$ python -q
>>> import numpy as np
>>> from numpy import linalg as LA
>>> np.set_printoptions(precision=1, suppress=True, linewidth=140, legacy="1.25")
>>> tidy = lambda a: np.round(a, 1) + 0
>>> A = np.load("run12.npy")
>>> A
array([[6., 1., 1., 1., 1., 1., 1.],
       [1., 6., 1., 1., 1., 1., 1.],
       [1., 1., 6., 1., 1., 1., 1.],
       [1., 1., 1., 6., 1., 1., 1.],
       [1., 1., 1., 1., 6., 1., 1.],
       [1., 1., 1., 1., 1., 6., 1.],
       [1., 1., 1., 1., 1., 1., 6.]])
>>> M2 = np.array([[1, 0], [0, 1], [2, 2], [0, 1], [0, 0], [2, 1], [2, 0]])
>>> M2.T @ A.T
array([[12.,  7., 17.,  7.,  7., 17., 17.],
       [ 5., 10., 15., 10.,  5., 10.,  5.]])
>>> np.einsum("ij,ij->i", A, A)
array([42., 42., 42., 42., 42., 42., 42.])
>>> LA.matrix_rank(A @ M2)
2
>>> np.einsum("ik,kj->ij", A, M2)
array([[12.,  5.],
       [ 7., 10.],
       [17., 15.],
       [ 7., 10.],
       [ 7.,  5.],
       [17., 10.],
       [17.,  5.]])
>>> J = np.array([[0, 0, 0, 0, 1, 0],
...     [0, 0, 1, 0, 0, 0],
...     [0, 0, 0, 1, 0, 0],
...     [0, 0, 0, 0, 0, 1],
...     [1, 0, 0, 0, 0, 0],
...     [0, 1, 0, 0, 0, 0]])
>>> # a transition matrix
>>> Q, vecs = LA.qr(J[:, :2])[0], LA.qr(J[:, 2:])[0]
>>> sigma = LA.svd(Q.T @ vecs, compute_uv=False)
>>> tidy(LA.norm(Q @ Q.T - vecs @ vecs.T, 2))
1.0
>>> sigma
array([0., 0.])
>>> np.degrees(np.arccos(sigma.clip(0, 1)))
array([90., 90.])
>>> u = np.array([2, -1, 3])
>>> np.correlate(J[5], J[3], "full")
array([0, 1, 0, 0, 0, 0, 0, 0, 0, 0, 0])
>>> np.polyval(u, J[5])
array([3, 4, 3, 3, 3, 3])
>>> np.convolve(J[5], u)
array([ 0,  2, -1,  3,  0,  0,  0,  0])
>>> np.array([np.convolve(row, u, "same") for row in J])
array([[ 0,  0,  0,  2, -1,  3],
       [ 0,  2, -1,  3,  0,  0],
       [ 0,  0,  2, -1,  3,  0],
       [ 0,  0,  0,  0,  2, -1],
       [-1,  3,  0,  0,  0,  0],
       [ 2, -1,  3,  0,  0,  0]])
>>> M2 = np.array([[0, 3, 2], [3, 0, 3], [1, 1, 1], [3, 2, 0], [1, 3, 0], [3, 1, 0]])
>>> LA.matrix_rank(np.vstack([J, M2.T]))
6
>>> np.einsum("ik,kj->ij", J, M2)
array([[1, 3, 0],
       [1, 1, 1],
       [3, 2, 0],
       [3, 1, 0],
       [0, 3, 2],
       [3, 0, 3]])
>>> np.einsum("ij->j", J)
array([1, 1, 1, 1, 1, 1])
>>> M2 = J / LA.norm(J, axis=1, keepdims=True)
>>> C2 = M2 @ M2.T
>>> C2[4]
array([0., 0., 0., 0., 1., 0.])
>>> C2
array([[1., 0., 0., 0., 0., 0.],
       [0., 1., 0., 0., 0., 0.],
       [0., 0., 1., 0., 0., 0.],
       [0., 0., 0., 1., 0., 0.],
       [0., 0., 0., 0., 1., 0.],
       [0., 0., 0., 0., 0., 1.]])
>>> (C2 - 2 * np.eye(6)).round(6).argmax(axis=1)
array([1, 0, 0, 0, 0, 0])
>>> tidy(LA.norm(M2, axis=1))
array([1., 1., 1., 1., 1., 1.])
